$ python -q
>>> import numpy as np
>>> np.set_printoptions(suppress=True, linewidth=160)
>>> rd = lambda a: np.round(a, 1) + 0
>>> m1 = np.loadtxt("m.csv", delimiter=",")
>>> m1
array([[ 1.,  3.,  2.,  0.,  1.],
       [ 4.,  6.,  2.,  3.,  4.],
       [ 3.,  9.,  2.,  4.,  4.],
       [ 4., 11.,  4.,  3.,  2.],
       [ 5., 12.,  7.,  6.,  4.],
       [ 2., 14.,  9.,  8.,  4.],
       [ 0., 17., 10.,  9.,  5.],
       [-2., 14.,  7.,  9.,  4.],
       [-4., 14.,  8.,  8.,  1.],
       [-2., 16.,  8.,  7.,  0.],
       [-2., 19.,  6.,  6.,  0.],
       [-3., 18.,  3.,  5.,  2.],
       [-2., 15.,  0.,  3., -1.],
       [-4., 14.,  1.,  3., -4.],
       [-1., 11.,  0.,  0., -5.],
       [ 1., 11.,  1., -1., -5.],
       [-1.,  8.,  2., -3., -5.],
       [-1.,  5.,  5., -3., -6.],
       [ 1.,  4.,  5., -3., -4.],
       [ 3.,  6.,  8., -5., -6.],
       [ 3.,  3.,  6., -7., -5.],
       [ 0.,  1.,  3., -8., -4.],
       [ 3.,  3.,  0., -8., -3.],
       [ 3.,  5.,  3., -6., -3.],
       [ 6.,  5.,  6., -5., -5.],
       [ 9.,  8.,  7., -5., -2.],
       [11., 10.,  9., -5., -4.],
       [10.,  7.,  8., -8., -3.],
       [11.,  5.,  6., -7.,  0.],
       [ 9.,  6.,  7., -6.,  0.],
       [ 6.,  8.,  5., -3.,  3.],
       [ 9.,  5.,  2., -3.,  4.],
       [ 6.,  2.,  4., -4.,  5.],
       [ 5.,  4.,  1., -5.,  4.],
       [ 3.,  5.,  1., -6.,  1.],
       [ 2.,  5.,  3., -7.,  2.],
       [-1.,  2.,  5., -5.,  4.],
       [ 1.,  1.,  4., -2.,  1.],
       [ 4.,  3.,  1., -2.,  4.],
       [ 3.,  2.,  0., -2.,  7.],
       [ 2.,  1., -1.,  1.,  8.],
       [ 5.,  0.,  0.,  2.,  8.],
       [ 6.,  2., -2.,  1.,  9.],
       [ 4.,  0.,  1., -2., 12.],
       [ 3.,  0.,  0.,  1., 12.],
       [ 2.,  0., -3.,  3., 11.],
       [ 3., -1., -4.,  4., 14.],
       [ 0.,  0., -7.,  2., 11.]])
>>> Xs = m1 - m1.mean(axis=0)
>>> evecs = np.linalg.svd(Xs)[2][:3]
>>> A2 = Xs - Xs @ evecs.T @ evecs
>>> rd(np.linalg.norm(A2) / np.linalg.norm(Xs))
np.float64(0.2)
>>> rd(A2.std(axis=0))
array([1.1, 1.2, 1.6, 1. , 0.7])
>>> np.linalg.norm(A2, axis=1).round(6).argmax()
np.int64(36)
